>>> import numpy as np
>>> from numpy import linalg as LA
>>> np.set_printoptions(precision=1, suppress=True, linewidth=100, floatmode="fixed")
>>> Y = np.array([[-2], [-2], [-2], [-1], [0], [1]])
>>> cent = np.array([[9, 7, 5]])
>>> rng = np.random.default_rng(2547)
>>> W0 = Y @ cent + 0.3 * rng.normal(size=(6, 3))
>>> W0.round(1) + 0
array([[-18.0, -14.1,  -9.8],
       [-17.8, -14.1,  -9.7],
       [-18.2, -13.6,  -9.5],
       [ -8.9,  -6.7,  -4.4],
       [  0.0,  -0.3,  -0.1],
       [  9.3,   7.0,   4.2]])
>>> z = rng.permutation(3)
>>> Y = W0[:, z] * rng.choice([-1, 1], 3)
>>> Y.round(1) + 0
array([[  9.8,  14.1, -18.0],
       [  9.7,  14.1, -17.8],
       [  9.5,  13.6, -18.2],
       [  4.4,   6.7,  -8.9],
       [  0.1,   0.3,   0.0],
       [ -4.2,  -7.0,   9.3]])
>>> left, _, VT = LA.svd(W0.T @ Y)
>>> np.round(left @ VT, 1) + 0
array([[ 0.0,  0.0,  1.0],
       [ 0.0, -1.0,  0.0],
       [-1.0,  0.0,  0.0]])
>>> z
array([2, 1, 0])
>>> print(np.round(LA.norm(W0, 2) / LA.norm(W0), 1))
1.0
>>> LA.matrix_rank(W0, rtol=0.1)
np.int64(1)
>>> f = np.array([-3, 1, 2, -4, -4, 3, -5, 4]) + 0.5
>>> M = np.outer(f, f) / (f @ f)
>>> M.round(1) + 0
array([[ 0.1,  0.0, -0.1,  0.1,  0.1, -0.1,  0.1, -0.1],
       [ 0.0,  0.0,  0.0, -0.1, -0.1,  0.1, -0.1,  0.1],
       [-0.1,  0.0,  0.1, -0.1, -0.1,  0.1, -0.1,  0.1],
       [ 0.1, -0.1, -0.1,  0.1,  0.1, -0.1,  0.2, -0.2],
       [ 0.1, -0.1, -0.1,  0.1,  0.1, -0.1,  0.2, -0.2],
       [-0.1,  0.1,  0.1, -0.1, -0.1,  0.1, -0.2,  0.2],
       [ 0.1, -0.1, -0.1,  0.2,  0.2, -0.2,  0.2, -0.2],
       [-0.1,  0.1,  0.1, -0.2, -0.2,  0.2, -0.2,  0.2]])
>>> # looks like rank 1
>>> x = np.array([-7, 4, -4, -4, 5, -2, 2, -4])
>>> M @ M @ x
array([ 0.7, -0.4, -0.7,  0.9,  0.9, -0.9,  1.2, -1.2])
>>> np.abs(np.diag(LA.qr(M)[1])) > 1e-9
array([ True, False, False, False, False, False, False, False])
>>> np.unique(M.round(6), axis=0).shape
(7, 8)
>>> LA.lstsq(M[:-1].T, M[-1])[2]
np.int32(1)
>>> print(np.round(M @ LA.pinv(M) @ M, 1) + 0)
[[ 0.1  0.0 -0.1  0.1  0.1 -0.1  0.1 -0.1]
 [ 0.0  0.0  0.0 -0.1 -0.1  0.1 -0.1  0.1]
 [-0.1  0.0  0.1 -0.1 -0.1  0.1 -0.1  0.1]
 [ 0.1 -0.1 -0.1  0.1  0.1 -0.1  0.2 -0.2]
 [ 0.1 -0.1 -0.1  0.1  0.1 -0.1  0.2 -0.2]
 [-0.1  0.1  0.1 -0.1 -0.1  0.1 -0.2  0.2]
 [ 0.1 -0.1 -0.1  0.2  0.2 -0.2  0.2 -0.2]
 [-0.1  0.1  0.1 -0.2 -0.2  0.2 -0.2  0.2]]
>>> left, s, VT = LA.svd(M)
>>> s.round(1) + 0
array([1.0, 0.0, 0.0, 0.0, 0.0, 0.0, 0.0, 0.0])
>>> Y = left[:, :1] @ np.diag(s[:1]) @ VT[:1]
>>> Y.round(1) + 0
array([[ 0.1,  0.0, -0.1,  0.1,  0.1, -0.1,  0.1, -0.1],
       [ 0.0,  0.0,  0.0, -0.1, -0.1,  0.1, -0.1,  0.1],
       [-0.1,  0.0,  0.1, -0.1, -0.1,  0.1, -0.1,  0.1],
       [ 0.1, -0.1, -0.1,  0.1,  0.1, -0.1,  0.2, -0.2],
       [ 0.1, -0.1, -0.1,  0.1,  0.1, -0.1,  0.2, -0.2],
       [-0.1,  0.1,  0.1, -0.1, -0.1,  0.1, -0.2,  0.2],
       [ 0.1, -0.1, -0.1,  0.2,  0.2, -0.2,  0.2, -0.2],
       [-0.1,  0.1,  0.1, -0.2, -0.2,  0.2, -0.2,  0.2]])
>>> np.round(np.abs(M - Y).max(), 1)
np.float64(0.0)
>>> evals, V = LA.eigh(M)
>>> np.round(LA.svd(M, compute_uv=False), 1) + 0
array([1.0, 0.0, 0.0, 0.0, 0.0, 0.0, 0.0, 0.0])
>>> np.round(V.T @ M @ V, 1) + 0
array([[0.0, 0.0, 0.0, 0.0, 0.0, 0.0, 0.0, 0.0],
       [0.0, 0.0, 0.0, 0.0, 0.0, 0.0, 0.0, 0.0],
       [0.0, 0.0, 0.0, 0.0, 0.0, 0.0, 0.0, 0.0],
       [0.0, 0.0, 0.0, 0.0, 0.0, 0.0, 0.0, 0.0],
       [0.0, 0.0, 0.0, 0.0, 0.0, 0.0, 0.0, 0.0],
       [0.0, 0.0, 0.0, 0.0, 0.0, 0.0, 0.0, 0.0],
       [0.0, 0.0, 0.0, 0.0, 0.0, 0.0, 0.0, 0.0],
       [0.0, 0.0, 0.0, 0.0, 0.0, 0.0, 0.0, 1.0]])
>>> np.round(V.T @ V, 1) + 0
array([[1.0, 0.0, 0.0, 0.0, 0.0, 0.0, 0.0, 0.0],
       [0.0, 1.0, 0.0, 0.0, 0.0, 0.0, 0.0, 0.0],
       [0.0, 0.0, 1.0, 0.0, 0.0, 0.0, 0.0, 0.0],
       [0.0, 0.0, 0.0, 1.0, 0.0, 0.0, 0.0, 0.0],
       [0.0, 0.0, 0.0, 0.0, 1.0, 0.0, 0.0, 0.0],
       [0.0, 0.0, 0.0, 0.0, 0.0, 1.0, 0.0, 0.0],
       [0.0, 0.0, 0.0, 0.0, 0.0, 0.0, 1.0, 0.0],
       [0.0, 0.0, 0.0, 0.0, 0.0, 0.0, 0.0, 1.0]])
>>> np.round(LA.eigvalsh(M @ M), 1) + 0
array([0.0, 0.0, 0.0, 0.0, 0.0, 0.0, 0.0, 1.0])
>>> print(np.unique(evals.round(6) + 0, return_counts=True)[1])
[7 1]
>>> (evals > 1e-8).sum(), (evals < -1e-8).sum()
(np.int64(1), np.int64(0))
>>> z = rng.permutation(8)
>>> z
array([7, 3, 5, 1, 0, 6, 2, 4])
>>> Y = M[z][:, z]
>>> print(round(LA.det(Y), 1), round(float(LA.det(M[z])), 1))
0.0 -0.0
>>> np.round(np.sort(np.abs(LA.eigvals(Y))), 1) + 0
array([0.0, 0.0, 0.0, 0.0, 0.0, 0.0, 0.0, 1.0])
>>> np.allclose(Y, M)
False
>>> E = np.array([[2, 2, 3, 2, 1, 2],
...     [1, 1, 0, 1, 2, 1],
...     [0, 3, 1, 1, 1, 0],
...     [0, 2, 2, 2, 2, 2],
...     [2, 2, 3, 0, 2, 1],
...     [2, 1, 0, 1, 2, 2],
...     [2, 0, 3, 1, 1, 1]])
>>> E[-1] = E[0] + 2 * E[1]
>>> E
array([[2, 2, 3, 2, 1, 2],
       [1, 1, 0, 1, 2, 1],
       [0, 3, 1, 1, 1, 0],
       [0, 2, 2, 2, 2, 2],
       [2, 2, 3, 0, 2, 1],
       [2, 1, 0, 1, 2, 2],
       [4, 4, 3, 4, 5, 4]])
>>> w1 = np.array([[-9, 1, -8, 4, 1, -3],
...     [-3, -9, 4, 1, -6, -3],
...     [8, 2, 9, 0, -1, 9],
...     [0, 5, 1, -2, 0, -8],
...     [3, 4, 0, 4, 7, -7],
...     [4, -1, 9, -2, -8, -7]])
>>> b = np.array([1, 1, -1, -2, 0, 2])
>>> hid = np.maximum(E @ w1 + b, 0)
>>> hid
array([[12,  3, 38,  4,  0,  0],
       [ 0,  5,  5,  7,  1,  0],
       [ 3,  0, 21,  3,  0,  0],
       [25,  3, 45,  0,  0,  0],
       [11,  0, 27, 14,  0,  0],
       [ 0,  5,  6,  9,  0,  0],
       [ 8, 11, 50, 22,  0,  0]])
>>> cent = np.array([[0, 4], [4, -4], [1, 0], [-4, 3], [-3, -2], [1, -5]])
>>> w1 @ cent
array([[-26, -15],
       [-21,  54],
       [ 29, -19],
       [ 21,  14],
       [-28,  29],
       [ 30,  65]])
>>> th = np.radians(36)
>>> r_ = np.eye(6)
>>> r_[4, 4] = r_[5, 5] = np.cos(th)
>>> r_[4, 5], r_[5, 4] = -np.sin(th), np.sin(th)
>>> r_
array([[ 1.0,  0.0,  0.0,  0.0,  0.0,  0.0],
       [ 0.0,  1.0,  0.0,  0.0,  0.0,  0.0],
       [ 0.0,  0.0,  1.0,  0.0,  0.0,  0.0],
       [ 0.0,  0.0,  0.0,  1.0,  0.0,  0.0],
       [ 0.0,  0.0,  0.0,  0.0,  0.8, -0.6],
       [ 0.0,  0.0,  0.0,  0.0,  0.6,  0.8]])
>>> Y = E @ r_.T
>>> np.abs(Y - E).max(axis=0)
array([0.0, 0.0, 0.0, 0.0, 3.3, 2.2])
>>> LA.svd(E, compute_uv=False), LA.svd(Y, compute_uv=False)
(array([13.3,  3.2,  2.5,  2.0,  1.3,  0.6]), array([13.3,  3.2,  2.5,  2.0,  1.3,  0.6]))
>>> round(LA.det(r_), 1), np.round(np.trace(r_), 1)
(np.float64(1.0), np.float64(5.6))
>>> Y
array([[ 2.0,  2.0,  3.0,  2.0, -0.4,  2.2],
       [ 1.0,  1.0,  0.0,  1.0,  1.0,  2.0],
       [ 0.0,  3.0,  1.0,  1.0,  0.8,  0.6],
       [ 0.0,  2.0,  2.0,  2.0,  0.4,  2.8],
       [ 2.0,  2.0,  3.0,  0.0,  1.0,  2.0],
       [ 2.0,  1.0,  0.0,  1.0,  0.4,  2.8],
       [ 4.0,  4.0,  3.0,  4.0,  1.7,  6.2]])
>>> hat = E @ LA.solve(E.T @ E, E.T)
>>> np.diag(hat)
array([0.8, 0.3, 1.0, 1.0, 1.0, 1.0, 0.8])
>>> np.round(LA.eigvalsh(hat), 1) + 0
array([0.0, 1.0, 1.0, 1.0, 1.0, 1.0, 1.0])
>>> np.round(hat @ E[:, 3], 1) + 0
array([2.0, 1.0, 1.0, 2.0, 0.0, 1.0, 4.0])
>>> J = np.loadtxt("arr.csv", delimiter=",")
>>> J
array([[-3.0, -2.0,  1.0,  1.0,  2.0,  4.0, -1.0],
       [ 4.0, -5.0,  4.0, -4.0,  1.0, -2.0, -5.0],
       [-3.0,  0.0,  1.0,  0.0, -3.0,  4.0, -1.0]])
>>> th = np.radians(90)
>>> r_ = np.eye(7)
>>> r_[6, 6] = r_[0, 0] = np.cos(th)
>>> r_[6, 0], r_[0, 6] = -np.sin(th), np.sin(th)
>>> r_.round(1) + 0
array([[ 0.0,  0.0,  0.0,  0.0,  0.0,  0.0,  1.0],
       [ 0.0,  1.0,  0.0,  0.0,  0.0,  0.0,  0.0],
       [ 0.0,  0.0,  1.0,  0.0,  0.0,  0.0,  0.0],
       [ 0.0,  0.0,  0.0,  1.0,  0.0,  0.0,  0.0],
       [ 0.0,  0.0,  0.0,  0.0,  1.0,  0.0,  0.0],
       [ 0.0,  0.0,  0.0,  0.0,  0.0,  1.0,  0.0],
       [-1.0,  0.0,  0.0,  0.0,  0.0,  0.0,  0.0]])
>>> Y = J @ r_.T
>>> np.allclose(J @ J.T, Y @ Y.T)
True
>>> np.abs(Y - J).max(axis=0)
array([9.0, 0.0, 0.0, 0.0, 0.0, 0.0, 4.0])
>>> x = np.array([1, -2, 3, 2, -2, -1, 0])
>>> J @ x
array([-2.0, 18.0,  2.0])
>>> np.einsum("ij,j->i", J, x)
array([-2.0, 18.0,  2.0])
>>> J @ np.ones(7)
array([ 2.0, -7.0, -2.0])
>>> np.sign((J @ x).round(6))
array([-1.0,  1.0,  1.0])
>>> F = np.array([[1.0, 0.2, 0.0, 0.0, 0.0],
...     [0.2, 1.0, 0.2, 0.0, 0.0],
...     [0.0, 0.2, 1.0, 0.2, 0.0],
...     [0.0, 0.0, 0.2, 1.0, 0.2],
...     [0.0, 0.0, 0.0, 0.2, 1.0]])
>>> Y = np.array([[0, 0], [0, 2]])
>>> cent = np.kron(Y, F)
>>> LA.matrix_rank(cent)
np.int64(5)
>>> np.round(LA.norm(cent, 2), 1), np.round(LA.norm(Y, 2) * LA.norm(F, 2), 1)
(np.float64(2.7), np.float64(2.7))
>>> print(cent.shape)
(10, 10)
>>> cent
array([[0.0, 0.0, 0.0, 0.0, 0.0, 0.0, 0.0, 0.0, 0.0, 0.0],
       [0.0, 0.0, 0.0, 0.0, 0.0, 0.0, 0.0, 0.0, 0.0, 0.0],
       [0.0, 0.0, 0.0, 0.0, 0.0, 0.0, 0.0, 0.0, 0.0, 0.0],
       [0.0, 0.0, 0.0, 0.0, 0.0, 0.0, 0.0, 0.0, 0.0, 0.0],
       [0.0, 0.0, 0.0, 0.0, 0.0, 0.0, 0.0, 0.0, 0.0, 0.0],
       [0.0, 0.0, 0.0, 0.0, 0.0, 2.0, 0.4, 0.0, 0.0, 0.0],
       [0.0, 0.0, 0.0, 0.0, 0.0, 0.4, 2.0, 0.4, 0.0, 0.0],
       [0.0, 0.0, 0.0, 0.0, 0.0, 0.0, 0.4, 2.0, 0.4, 0.0],
       [0.0, 0.0, 0.0, 0.0, 0.0, 0.0, 0.0, 0.4, 2.0, 0.4],
       [0.0, 0.0, 0.0, 0.0, 0.0, 0.0, 0.0, 0.0, 0.4, 2.0]])
